% python3 -q
>>> import numpy as np
>>> import numpy.linalg as la
>>> np.set_printoptions(suppress=True, linewidth=140)
>>> rnd = lambda a: np.round(a, 1) + 0
>>> rng = np.random.default_rng(683895)
>>> t = np.sort(rng.uniform(-2, 2, 18))
>>> mat = np.c_[t, t ** 2, t ** 3] @ np.array([[2, 2, -3, 1, 3, -2, 1, 3, 0, 3, 1, -2, 2],
...     [-1, 2, 2, -3, 3, 0, 3, 3, -2, 2, 1, 2, 1],
...     [3, 3, 3, 1, -1, -1, -1, 1, 3, 0, -1, -3, -1]])
>>> rnd(mat)
array([[-26.5, -16.1,  -6.8, -18.7,  11.2,  10.2,  15. ,  -1.6, -26.3,   1.3,   8. ,  30. ,   6.2],
       [ -9.1,  -4.8,   1.3,  -7.3,   2.5,   4.2,   4.9,  -1. ,  -8.2,  -0.7,   2. ,  10.6,   0.8],
       [ -8.6,  -4.5,   1.4,  -7. ,   2.3,   4. ,   4.6,  -1. ,  -7.7,  -0.8,   1.8,  10. ,   0.7],
       [ -7.7,  -3.9,   1.7,  -6.3,   1.8,   3.6,   4. ,  -1. ,  -6.7,  -0.9,   1.5,   8.9,   0.4],
       [ -6.6,  -3.3,   1.9,  -5.4,   1.3,   3.2,   3.3,  -1. ,  -5.6,  -1. ,   1.2,   7.6,   0.1],
       [ -5.9,  -2.9,   2. ,  -4.9,   0.9,   3. ,   2.9,  -1. ,  -4.9,  -1. ,   1. ,   6.9,   0. ],
       [ -2.5,  -1.3,   2. ,  -2.2,  -0.4,   1.6,   0.9,  -1. ,  -1.7,  -1.1,   0. ,   3. ,  -0.6],
       [ -0.2,  -0.1,   0.2,  -0.1,  -0.2,   0.2,  -0.1,  -0.2,   0. ,  -0.2,  -0.1,   0.2,  -0.2],
       [ -0.1,  -0.1,   0.2,  -0.1,  -0.2,   0.1,   0. ,  -0.2,   0. ,  -0.2,  -0.1,   0.1,  -0.1],
       [  0.1,   0.1,  -0.1,   0. ,   0.1,  -0.1,   0. ,   0.1,   0. ,   0.1,   0. ,  -0.1,   0.1],
       [  0.9,   1.4,  -0.7,   0. ,   1.7,  -0.9,   0.9,   1.8,  -0.1,   1.6,   0.5,  -0.7,   0.9],
       [  1.1,   1.9,  -0.6,  -0.1,   2.2,  -1.1,   1.1,   2.4,  -0.1,   2. ,   0.6,  -0.9,   1.1],
       [  2.5,   4.5,   0.5,  -0.6,   3.9,  -2.1,   2.2,   4.9,   0.3,   3.7,   0.9,  -1.9,   1.7],
       [  8. ,  13.3,   6.7,  -1.6,   7. ,  -5. ,   4.3,  11.7,   3.6,   7.6,   0.7,  -6.2,   2.1],
       [ 12.4,  19.9,  12. ,  -2. ,   8.3,  -7.1,   5.1,  16.1,   6.8,   9.7,   0.1,  -9.9,   1.7],
       [ 14.7,  23.2,  14.8,  -2. ,   8.8,  -8.1,   5.4,  18.2,   8.5,  10.7,  -0.2, -11.9,   1.4],
       [ 15. ,  23.5,  15.1,  -2.1,   8.8,  -8.2,   5.4,  18.5,   8.8,  10.8,  -0.3, -12.1,   1.4],
       [ 15.2,  23.8,  15.3,  -2.1,   8.8,  -8.3,   5.4,  18.6,   8.9,  10.8,  -0.3, -12.3,   1.4]])
>>> left, sv, vt = la.svd(mat)
>>> vecs = vt[:(sv > 1e-8).sum()]
>>> vec = mat[1] + 5 * mat[3] + rng.integers(2) * np.eye(13)[3]
>>> print(rnd(vec))
[-47.4 -24.4   9.6 -38.6  11.4  22.3  25.   -6.  -41.6  -5.    9.6  55.1   2.8]
>>> rnd(np.diag(vecs.T @ vecs))
array([0.2, 0.3, 0.7, 0.2, 0.2, 0.1, 0.2, 0.3, 0.2, 0.2, 0. , 0.3, 0.1])
>>> rnd(la.norm(vec - vecs.T @ vecs @ vec))
np.float64(0.0)
